% ipython --no-banner

In [1]: import numpy as np

In [2]: np.set_printoptions(precision=3, suppress=True, linewidth=140, legacy="1.25")

In [3]: feats = np.loadtxt("m.csv", delimiter=",")

In [4]: feats
Out[4]: 
array([[-1.308, -1.12 , -0.782],
       [-1.3  , -0.9  ,  0.2  ],
       [ 0.3  ,  0.3  ,  0.5  ],
       [ 0.1  ,  1.3  , -0.2  ],
       [-1.3  , -1.1  , -0.8  ]])

In [5]: x0 = np.array([0, 1, -1])

In [6]: rhs = feats @ x0

In [7]: c, lr = np.zeros(3), 1 / np.linalg.norm(feats, 2) ** 2

In [8]: for i in range(60):
   ...:     c -= lr * feats.T @ (feats @ c - rhs)
   ...:     if i % 10 == 0: print(i, round(np.linalg.norm(feats @ c - rhs), 3))
   ...: 
0 1.289
10 0.385
20 0.121
30 0.043
40 0.019
50 0.01

In [9]: round(float(np.linalg.cond(feats)), 3)
Out[9]: 4.216

In [10]: c
Out[10]: array([-0.004,  1.002, -0.995])

In [11]: gram = feats.T @ feats

In [12]: np.linalg.matrix_rank(gram)
Out[12]: 3

In [13]: print(np.linalg.svd(feats, compute_uv=False) ** 2)
[10.089  1.17   0.568]

In [14]: np.diag(gram)
Out[14]: array([5.191, 5.054, 1.582])

In [15]: (feats @ feats.T).shape
Out[15]: (5, 5)

In [16]: P = feats @ np.linalg.solve(feats.T @ feats, feats.T)

In [17]: print(P)
[[ 0.435  0.078 -0.215 -0.011  0.44 ]
 [ 0.078  0.919  0.253  0.004  0.061]
 [-0.215  0.253  0.2   -0.014 -0.223]
 [-0.011  0.004 -0.014  1.     0.003]
 [ 0.44   0.061 -0.223  0.003  0.445]]

In [18]: P @ feats[:, 0]
Out[18]: array([-1.308, -1.3  ,  0.3  ,  0.1  , -1.3  ])

In [19]: np.linalg.matrix_rank(np.eye(5) - P)
Out[19]: 2

In [20]: J = np.load("layer10.npy")

In [21]: J
Out[21]: 
array([[8, 0, 4],
       [8, 0, 4],
       [4, 0, 2]])

In [22]: # looks like rank 1

In [23]: print(round(np.linalg.det(J[::-1]), 3))
0.0

In [24]: np.poly(J)
Out[24]: array([  1., -10.,   0.,   0.])

In [25]: np.abs(J).max()
Out[25]: 8

In [26]: print(round(np.linalg.norm(J), 3))
13.416

In [27]: J.mean(axis=0)
Out[27]: array([6.667, 0.   , 3.333])

In [28]: J.sum(axis=0)
Out[28]: array([20,  0, 10])

In [29]: np.count_nonzero(J)
Out[29]: 6

In [30]: print(J.shape)
(3, 3)

In [31]: np.linalg.matrix_rank(J)
Out[31]: 1

In [32]: np.diff(J, axis=0)
Out[32]: 
array([[ 0,  0,  0],
       [-4,  0, -2]])

In [33]: th = np.radians(135)

In [34]: Rm = np.eye(3)

In [35]: Rm[0, 0] = Rm[1, 1] = np.cos(th)

In [36]: Rm[0, 1], Rm[1, 0] = -np.sin(th), np.sin(th)

In [37]: Rm
Out[37]: 
array([[-0.707, -0.707,  0.   ],
       [ 0.707, -0.707,  0.   ],
       [ 0.   ,  0.   ,  1.   ]])

In [38]: out = J @ Rm.T

In [39]: out
Out[39]: 
array([[-5.657,  5.657,  4.   ],
       [-5.657,  5.657,  4.   ],
       [-2.828,  2.828,  2.   ]])

In [40]: np.round(np.linalg.svd(J, compute_uv=False), 3) + 0, np.round(np.linalg.svd(out, compute_uv=False), 3) + 0
Out[40]: (array([13.416,  0.   ,  0.   ]), array([13.416,  0.   ,  0.   ]))

In [41]: np.allclose(np.linalg.norm(J, axis=1), np.linalg.norm(out, axis=1))
Out[41]: True

In [42]: np.round(np.linalg.det(Rm), 3), np.round(np.trace(Rm), 3)
Out[42]: (1.0, -0.414)

In [43]: np.allclose(J @ J.T, out @ out.T)
Out[43]: True

In [44]: m1 = np.load("test12.npy")

In [45]: m1
Out[45]: 
array([[ 1, -2,  4],
       [ 1, -1,  1],
       [ 1,  0,  0]])

In [46]: rng = np.random.default_rng(8960)

In [47]: lab = rng.permutation(3)

In [48]: out = m1[:, lab] * rng.choice([-1, 1], 3)

In [49]: out
Out[49]: 
array([[ 4,  2, -1],
       [ 1,  1, -1],
       [ 0,  0, -1]])

In [50]: Uu, _, Vh = np.linalg.svd(m1.T @ out)

In [51]: np.round(np.linalg.lstsq(m1, out)[0], 3) + 0
Out[51]: 
array([[ 0.,  0., -1.],
       [ 0., -1.,  0.],
       [ 1.,  0.,  0.]])

In [52]: lab
Out[52]: array([2, 1, 0])

In [53]: vals, evecs = np.linalg.eig(out)

In [54]: print(np.sort(np.linalg.eigvals(out.T)))
[-1.     0.438  4.562]

In [55]: print(np.prod(vals))
-2.0

In [56]: np.round(out @ evecs[:, 0] - vals[0] * evecs[:, 0], 3) + 0
Out[56]: array([0., 0., 0.])

In [57]: np.sort(np.linalg.eigvals(out @ out))
Out[57]: array([ 0.192,  1.   , 20.808])

In [58]: th = np.sort(rng.uniform(-2, 2, 17))

In [59]: data = np.c_[th, th ** 2, th ** 3] @ np.array([[2, 2, 0, -1], [2, 1, 1, -1], [2, 1, -1, -2]])

In [60]: data
Out[60]: 
array([[ -9.416,  -6.551,   9.66 ,  10.97 ],
       [ -7.979,  -5.731,   8.312,   9.269],
       [ -3.69 ,  -3.156,   3.97 ,   4.097],
       [ -3.204,  -2.84 ,   3.428,   3.498],
       [ -2.931,  -2.658,   3.117,   3.161],
       [ -1.145,  -1.29 ,   0.885,   0.943],
       [ -0.573,  -0.66 ,   0.192,   0.339],
       [ -0.174,  -0.182,   0.01 ,   0.088],
       [ -0.082,  -0.084,   0.002,   0.041],
       [  0.333,   0.31 ,   0.018,  -0.17 ],
       [  0.582,   0.519,   0.04 ,  -0.303],
       [  1.435,   1.157,   0.108,  -0.802],
       [  1.612,   1.28 ,   0.118,  -0.913],
       [  1.647,   1.304,   0.12 ,  -0.935],
       [  3.825,   2.703,   0.131,  -2.407],
       [  8.62 ,   5.503,  -0.274,  -6.006],
       [ 25.66 ,  14.759,  -3.458, -20.009]])

In [61]: rank = np.linalg.matrix_rank(data)

In [62]: rank
Out[62]: 3

In [63]: null = np.linalg.svd(data)[2][rank:].T

In [64]: null[:, 0] / null[np.abs(null[:, 0]).round(6).argmax(), 0]
Out[64]: array([ 1. , -0.5, -0.5,  1. ])

In [65]: np.linalg.matrix_rank(data.T @ data), np.linalg.matrix_rank(data @ data.T)
Out[65]: (3, 3)

In [66]: null @ null.T
Out[66]: 
array([[ 0.4, -0.2, -0.2,  0.4],
       [-0.2,  0.1,  0.1, -0.2],
       [-0.2,  0.1,  0.1, -0.2],
       [ 0.4, -0.2, -0.2,  0.4]])

In [67]: [int(np.linalg.matrix_rank(np.delete(data, i, axis=0))) for i in range(17)]
Out[67]: [3, 3, 3, 3, 3, 3, 3, 3, 3, 3, 3, 3, 3, 3, 3, 3, 3]

In [68]: print(np.allclose(data @ null, 0))
True

In [69]: np.allclose(data[:-1].T @ np.linalg.lstsq(data[:-1].T, data[-1])[0], data[-1])
Out[69]: True

In [70]: np.linalg.lstsq(data[:-1].T, data[-1])[2]
Out[70]: 3

In [71]: round(float(np.trace(np.linalg.pinv(data) @ data)), 3)
Out[71]: 3.0

In [72]: np.unique(data.round(6), axis=0).shape
Out[72]: (17, 4)

In [73]: print(data @ np.linalg.pinv(data) @ data)
[[ -9.416  -6.551   9.66   10.97 ]
 [ -7.979  -5.731   8.312   9.269]
 [ -3.69   -3.156   3.97    4.097]
 [ -3.204  -2.84    3.428   3.498]
 [ -2.931  -2.658   3.117   3.161]
 [ -1.145  -1.29    0.885   0.943]
 [ -0.573  -0.66    0.192   0.339]
 [ -0.174  -0.182   0.01    0.088]
 [ -0.082  -0.084   0.002   0.041]
 [  0.333   0.31    0.018  -0.17 ]
 [  0.582   0.519   0.04   -0.303]
 [  1.435   1.157   0.108  -0.802]
 [  1.612   1.28    0.118  -0.913]
 [  1.647   1.304   0.12   -0.935]
 [  3.825   2.703   0.131  -2.407]
 [  8.62    5.503  -0.274  -6.006]
 [ 25.66   14.759  -3.458 -20.009]]

In [74]: Uu, sv, Vh = np.linalg.svd(data)

In [75]: evecs = Vh[:(sv > 1e-8).sum()]

In [76]: x0 = data[4] + -1 * data[10] + rng.integers(2) * np.eye(4)[3]

In [77]: x0
Out[77]: array([-3.514, -3.177,  3.077,  4.464])

In [78]: round(np.linalg.norm(x0 - evecs.T @ evecs @ x0), 3)
Out[78]: 0.632

In [79]: np.diag(evecs.T @ evecs)
Out[79]: array([0.6, 0.9, 0.9, 0.6])

In [80]: cen = data - data.mean(axis=0)

In [81]: Uu, sv, Vh = np.linalg.svd(cen, full_matrices=False)

In [82]: Vh[0] * np.sign(Vh[0, np.abs(Vh[0]).argmax()])
Out[82]: array([ 0.664,  0.415, -0.237, -0.575])

In [83]: np.abs(Vh[0]).argmax()
Out[83]: 0

In [84]: np.round(cen.mean(axis=0), 3) + 0
Out[84]: array([0., 0., 0., 0.])

In [85]: sv.round(3) + 0
Out[85]: array([45.676,  8.06 ,  1.695,  0.   ])

In [86]: np.round(sv ** 2 / (sv ** 2).sum(), 3) + 0
Out[86]: array([0.969, 0.03 , 0.001, 0.   ])

In [87]: np.linalg.matrix_rank(cen)
Out[87]: 3

In [88]: Uu, sv, Vh = np.linalg.svd(J, full_matrices=False)

In [89]: print(round(float(np.sqrt((sv ** 2).sum())), 3), round(np.linalg.norm(J), 3))
13.416 13.416

In [90]: (sv > 1e-8).sum()
Out[90]: 1

In [91]: np.cumsum(sv ** 2) / np.sum(sv ** 2)
Out[91]: array([1., 1., 1.])

In [92]: print(np.round(Uu.T @ Uu, 3) + 0)
[[1. 0. 0.]
 [0. 1. 0.]
 [0. 0. 1.]]

In [93]: Uu.shape, sv.shape, Vh.shape
Out[93]: ((3, 3), (3,), (3, 3))

In [94]: np.abs(Uu[:, 0]).round(6).argmax()
Out[94]: 0

In [95]: np.abs(Vh[0])
Out[95]: array([0.894, 0.   , 0.447])

In [96]: print(np.allclose(Uu * sv @ Vh, J))
True

In [97]: sv.round(3) + 0
Out[97]: array([13.416,  0.   ,  0.   ])

In [98]: out = np.array([[-1, 0, 1, 2], [1, -1, 1, -2]])

In [99]: K = out.T @ out

In [100]: K
Out[100]: 
array([[ 2, -1,  0, -4],
       [-1,  1, -1,  2],
       [ 0, -1,  2,  0],
       [-4,  2,  0,  8]])

In [101]: # looks like rank 2

In [102]: lab = rng.permutation(3)

In [103]: out = feats[:, lab] * rng.choice([-1, 1], 3)

In [104]: out
Out[104]: 
array([[ 1.308,  0.782, -1.12 ],
       [ 1.3  , -0.2  , -0.9  ],
       [-0.3  , -0.5  ,  0.3  ],
       [-0.1  ,  0.2  ,  1.3  ],
       [ 1.3  ,  0.8  , -1.1  ]])

In [105]: Uu, _, Vh = np.linalg.svd(feats.T @ out)

In [106]: print(lab)
[0 2 1]

In [107]: np.round(np.linalg.lstsq(feats, out)[0], 3) + 0
Out[107]: 
array([[-1.,  0.,  0.],
       [ 0.,  0.,  1.],
       [ 0., -1.,  0.]])

In [108]: f = np.array([4, 5, 2])

In [109]: np.array([np.convolve(row, f, "same") for row in out])
Out[109]: 
array([[ 9.668,  2.046, -4.036],
       [ 5.7  , -2.   , -4.9  ],
       [-3.5  , -1.9  ,  0.5  ],
       [ 0.3  ,  6.   ,  6.9  ],
       [ 9.7  ,  2.2  , -3.9  ]])

In [110]: np.convolve(out[1], f)
Out[110]: array([ 5.2,  5.7, -2. , -4.9, -1.8])

In [111]: np.polyval(f, out[1])
Out[111]: array([15.26,  1.16,  0.74])

In [112]: np.cross(out[1, :3], out[3, :3])
Out[112]: array([-0.08, -1.6 ,  0.24])

In [113]: out = K[0, 0] * K[1:] - np.outer(K[1:, 0], K[0])

In [114]: out
Out[114]: 
array([[ 0,  1, -2,  0],
       [ 0, -2,  4,  0],
       [ 0,  0,  0,  0]])

In [115]: np.flatnonzero(~out.round(6).any(axis=1))
Out[115]: array([2])

In [116]: K[:, 0] / K[0, 0]
Out[116]: array([ 1. , -0.5,  0. , -2. ])

In [117]: np.linalg.matrix_rank(out), np.linalg.matrix_rank(K)
Out[117]: (1, 2)

In [118]: out = np.array([[1, 1], [1, -1]])

In [119]: X = np.kron(out, np.kron(out, out))[rng.permutation(8)][:3]

In [120]: X
Out[120]: 
array([[ 1, -1, -1,  1, -1,  1,  1, -1],
       [ 1, -1,  1, -1,  1, -1,  1, -1],
       [ 1, -1, -1,  1,  1, -1, -1,  1]])

In [121]: round(np.linalg.norm(X, "nuc"), 3)
Out[121]: 8.485

In [122]: np.linalg.norm(X, axis=1)
Out[122]: array([2.828, 2.828, 2.828])

In [123]: out = X + rng.integers(-2, 3, (3, 1)) @ rng.integers(-2, 3, (1, 8))

In [124]: out
Out[124]: 
array([[ 0,  1, -3, -1,  1,  2,  3, -3],
       [ 0,  1, -1, -3,  3,  0,  3, -3],
       [ 1, -1, -1,  1,  1, -1, -1,  1]])

In [125]: np.abs(out - X).sum(axis=1)
Out[125]: array([14, 14,  0])

In [126]: np.round(np.linalg.svd(out - X, compute_uv=False), 3) + 0
Out[126]: array([7.211, 0.   , 0.   ])

In [127]: np.linalg.matrix_rank(out - X, tol=1e-8)
Out[127]: 1

In [128]: rank = np.linalg.matrix_rank(J)

In [129]: rank
Out[129]: 1

In [130]: null = np.linalg.svd(J)[2][rank:].T

In [131]: [int(np.linalg.matrix_rank(J[:i])) for i in range(1, len(J) + 1)]
Out[131]: [1, 1, 1]

In [132]: print(J @ null)
[[0. 0.]
 [0. 0.]
 [0. 0.]]

In [133]: null @ null.T
Out[133]: 
array([[ 0.2,  0. , -0.4],
       [ 0. ,  1. ,  0. ],
       [-0.4,  0. ,  0.8]])

In [134]: [int(np.linalg.matrix_rank(J[:, :j + 1])) for j in range(3)]
Out[134]: [1, 1, 1]

In [135]: np.allclose(J @ null, 0)
Out[135]: True

In [136]: def softmax(z):
     ...:     e = np.exp(z - z.max(axis=-1, keepdims=True))
     ...:     return e / e.sum(axis=-1, keepdims=True)
     ...: 

In [137]: softmax(X).sum(axis=1)
Out[137]: array([1., 1., 1.])

In [138]: np.round(softmax(10 * X[1]), 3) + 0
Out[138]: array([0.25, 0.  , 0.25, 0.  , 0.25, 0.  , 0.25, 0.  ])

In [139]: att = X @ X.T / np.sqrt(8)

In [140]: softmax(att + np.triu(np.full(att.shape, -np.inf), 1))
Out[140]: 
array([[1.   , 0.   , 0.   ],
       [0.056, 0.944, 0.   ],
       [0.053, 0.053, 0.894]])

In [141]: softmax(att).round(6).argmax(axis=1)
Out[141]: array([0, 1, 2])

In [142]: print(softmax(att)[1] @ X)
[ 1.    -1.     0.789 -0.789  0.894 -0.894  0.894 -0.894]
